% python3 -q
>>> import numpy as np
>>> np.set_printoptions(precision=4, suppress=True, linewidth=120, floatmode="fixed")
>>> M = np.loadtxt("arr.csv", delimiter=",")
>>> M
array([[ 6.5454,  8.4341, -0.9131,  0.7098],
       [10.0754,  6.1662,  0.0481, -1.2795],
       [10.2571,  9.1629,  0.7215, -1.4005],
       [ 9.8965,  8.2190, -0.0387,  2.3378],
       [ 7.8366,  8.2942,  1.3031,  0.0846],
       [ 9.1692,  7.9943,  0.2458,  0.1982],
       [ 9.4232,  8.7113,  0.2722,  0.3892],
       [ 8.8410,  7.6435, -0.1342, -0.7087],
       [ 9.5093, 10.4331,  0.0506, -0.5643],
       [ 7.3539,  7.9576,  1.1874, -0.6753],
       [ 9.9097,  8.6321, -0.5783, -0.8564],
       [ 8.8458,  7.2766,  0.1031,  0.4015],
       [ 7.8204,  8.5290, -0.2607, -0.7169],
       [ 8.6012,  8.1130,  0.9792,  0.8677],
       [ 8.2685,  8.6770, -0.8126,  0.0630],
       [ 7.6515,  7.1347, -0.8205,  1.4565],
       [ 8.2922,  9.4521,  0.1503, -0.3046],
       [ 7.4531,  7.9433, -1.0017,  0.4846],
       [10.6142,  9.8186, -0.2066,  0.5252],
       [ 9.3973,  8.6206,  0.7796, -0.4327],
       [ 6.6458,  8.6470,  0.0688,  1.2872],
       [10.6686,  9.9575, -1.2338,  0.9621],
       [ 8.7976,  8.1173,  1.4088,  0.3855],
       [10.9992,  9.3110,  0.8686,  0.1913],
       [ 7.5199, 10.4370, -0.2974,  0.3501],
       [ 9.0500,  9.9550, -1.9047, -1.2092],
       [ 9.8081,  9.2467,  0.3167, -0.5361],
       [ 9.0457,  9.6768, -0.3991,  0.5865],
       [ 8.2581,  8.8699, -1.2735, -0.3780]])
>>> cen = (M - M.mean(axis=0)) / M.std(axis=0)
>>> cen.std(axis=0)
array([1.0000, 1.0000, 1.0000, 1.0000])
>>> beta = np.linalg.lstsq(np.delete(cen, 2, axis=1), cen[:, 2])[0]
>>> np.abs(beta).argmax()
np.int64(1)
>>> D = np.linalg.norm(M[:, None] - M[None], axis=-1)
>>> np.linalg.matrix_rank(D ** 2)
np.int64(6)
>>> print(D.mean(axis=1).argmax())
1
>>> np.flatnonzero(D[27] < D.mean() / 2)
array([ 6, 27])
>>> np.unravel_index(D.round(6).argmax(), D.shape)
(np.int64(1), np.int64(24))
>>> A = np.loadtxt("test6.csv", delimiter=",")
>>> A
array([[ 1.0000,  0.0000,  0.0000],
       [ 0.0000,  0.6691,  0.7431],
       [ 0.0000, -0.7431,  0.6691]])
>>> rng = np.random.default_rng(501)
>>> labels = rng.permutation(3)
>>> A2 = A[:, labels] * rng.choice([-1, 1], 3)
>>> A2
array([[-0.0000,  0.0000, -1.0000],
       [-0.6691,  0.7431, -0.0000],
       [ 0.7431,  0.6691, -0.0000]])
>>> left, _, Vt = np.linalg.svd(A.T @ A2)
>>> np.round(left @ Vt, 4) + 0
array([[ 0.0000,  0.0000, -1.0000],
       [-1.0000,  0.0000,  0.0000],
       [ 0.0000,  1.0000,  0.0000]])
>>> labels
array([1, 2, 0])
>>> f, r1 = A2[0], A2[1]
>>> f @ r1
np.float64(0.0)
>>> pr = (f @ r1) / (f @ f) * f
>>> np.round(np.linalg.norm(f + r1) ** 2 + np.linalg.norm(f - r1) ** 2, 4)
np.float64(4.0)
>>> (r1 - pr) @ f
np.float64(0.0)
>>> np.flatnonzero(np.linalg.matrix_power((A != 0) + (A.T != 0) + np.eye(3), 3)[2])
array([1, 2])
>>> np.sort(np.linalg.eigvals(A).real)
array([0.6691, 0.6691, 1.0000])
>>> round(float(np.linalg.det(A)), 4)
1.0
>>> (A != 0).astype(int)
array([[1, 0, 0],
       [0, 1, 1],
       [0, 1, 1]])
>>> arr = np.load("x.npy")
>>> print(arr)
[[-3 -2  1  2]
 [ 0 -3  3 -1]
 [-1  3  3  1]]
>>> f = np.array([3, 2])
>>> np.cross(arr[0, :3], arr[1, :3])
array([-3,  9,  9])
>>> np.polyval(f, arr[0])
array([-7, -4,  5,  8])
>>> np.convolve(arr[0], f)
array([ -9, -12,  -1,   8,   4])
>>> t3 = np.stack([arr, 3 * arr, arr[::-1]])
>>> np.linalg.matrix_rank(t3.reshape(3, -1))
np.int64(2)
>>> t3.shape
(3, 3, 4)
>>> np.linalg.matrix_rank(t3)
array([3, 3, 3])
>>> A2 = arr + rng.integers(-2, 3, (3, 2)) @ rng.integers(-2, 3, (2, 4))
>>> A2
array([[-7, -2,  5,  4],
       [ 2, -3,  1, -2],
       [ 3,  1, -1, -3]])
>>> np.abs(A2 - arr).sum(axis=1)
array([10,  5, 14])
>>> th = np.radians(180)
>>> Rm = np.eye(4)
>>> Rm[3, 3] = Rm[2, 2] = np.cos(th)
>>> Rm[3, 2], Rm[2, 3] = -np.sin(th), np.sin(th)
>>> Rm.round(4) + 0
array([[ 1.0000,  0.0000,  0.0000,  0.0000],
       [ 0.0000,  1.0000,  0.0000,  0.0000],
       [ 0.0000,  0.0000, -1.0000,  0.0000],
       [ 0.0000,  0.0000,  0.0000, -1.0000]])
>>> A2 = arr @ Rm.T
>>> print(np.allclose(arr @ arr.T, A2 @ A2.T))
True
>>> np.round(np.linalg.det(Rm), 4), np.trace(Rm)
(np.float64(1.0), np.float64(0.0))
>>> np.linalg.svd(arr, compute_uv=False), np.linalg.svd(A2, compute_uv=False)
(array([5.0590, 4.5206, 3.3122]), array([5.0590, 4.5206, 3.3122]))
>>> np.abs(A2 - arr).max(axis=0)
array([0.0000, 0.0000, 6.0000, 4.0000])
>>> f, r1 = arr[2], arr[0]
>>> f @ f
np.int64(20)
>>> f @ r1
np.int64(2)
>>> pr = (f @ r1) / (f @ f) * f
>>> np.round(np.linalg.norm(f + r1) ** 2 + np.linalg.norm(f - r1) ** 2, 4)
np.float64(76.0)
>>> K = np.load("block2.npy")
>>> K
array([[ -99.5985,   19.5086,   21.0735,  -60.7763,   -1.6237],
       [ -98.8945,   20.4137,   19.6034,  -57.4765,    1.0926],
       [-100.4874,   21.1985,   19.7216,  -60.7106,   -1.4353],
       [-100.4773,   18.8226,   19.7248,  -58.3706,   -1.6973],
       [-100.7788,   20.1163,   18.5951,  -58.5874,    1.5519],
       [-101.2859,   19.9463,   20.0958,  -60.2023,   -0.1848],
       [-101.3196,   20.5039,   20.0212,  -60.1294,    0.6385],
       [ -98.2430,   21.6705,   20.5213,  -59.8561,    0.9118],
       [ -98.2913,   19.7261,   20.5294,  -60.1490,   -1.4972],
       [-101.4637,   20.1214,   20.4844,  -59.3343,    0.6311],
       [ -98.0654,   19.5489,   17.8742,  -62.0917,   -0.4976],
       [-100.2785,   20.4137,   19.9905,  -62.1013,    0.2577],
       [-100.3420,   19.3601,   22.2339,  -58.3781,    0.0878],
       [-100.5946,   20.0849,   19.6701,  -59.7902,   -0.6476],
       [ -98.9643,   20.5331,   18.0972,  -58.3481,    1.1146],
       [ -98.7232,   20.4594,   18.8495,  -61.5374,   -0.0657],
       [ -99.3535,   19.0876,   18.8313,  -62.2656,   -0.6707],
       [ -99.7160,   19.3874,   19.1615,  -61.1594,    0.3419],
       [ -99.8546,   20.1153,   20.7279,  -61.1179,    1.8841],
       [ -99.6577,   19.0199,   20.0675,  -59.4770,    0.0065],
       [-100.1040,   21.0345,   19.3612,  -57.8639,   -2.0573],
       [ -99.6531,   19.5238,   20.7370,  -60.0649,    0.5500],
       [ -98.6022,   20.0816,   19.6670,  -58.1192,    1.0426]])
>>> D = np.linalg.norm(K[:, None] - K[None], axis=-1)
>>> (D + 1e9 * np.eye(23)).round(6).argmin(axis=1)
array([ 8, 22, 13, 13, 14,  6,  5, 22,  0,  6, 15, 17, 21,  5, 22, 17, 17, 15, 21, 21,  3, 19,  1])
>>> np.linalg.matrix_rank(D ** 2)
np.int64(7)
>>> D.shape
(23, 23)
>>> np.argsort(-np.linalg.norm(K, axis=0).round(6), kind="stable")[:3]
array([0, 3, 1])
>>> round(float(np.linalg.norm(K, 2) / np.linalg.norm(K)), 4)
0.9998
>>> C = K[[14, 6]].astype(float)
>>> for _ in range(6):
...     labels = np.linalg.norm(K[:, None] - C, axis=-1).argmin(axis=1)
...     C = np.array([K[labels == j].mean(axis=0) for j in range(2)])
... 
>>> labels
array([1, 0, 1, 1, 0, 1, 1, 0, 1, 1, 1, 1, 1, 1, 0, 1, 1, 1, 1, 1, 0, 1, 0])
>>> print(C[1] - C[0])
[-0.6863 -0.8282  0.6804 -2.0752 -0.8401]
>>> C
array([[-99.2645,  20.6416,  19.3075, -58.3752,   0.6094],
       [-99.9507,  19.8134,  19.9879, -60.4504,  -0.2307]])
>>> np.abs(C[1] - C[0]).argmax()
np.int64(3)
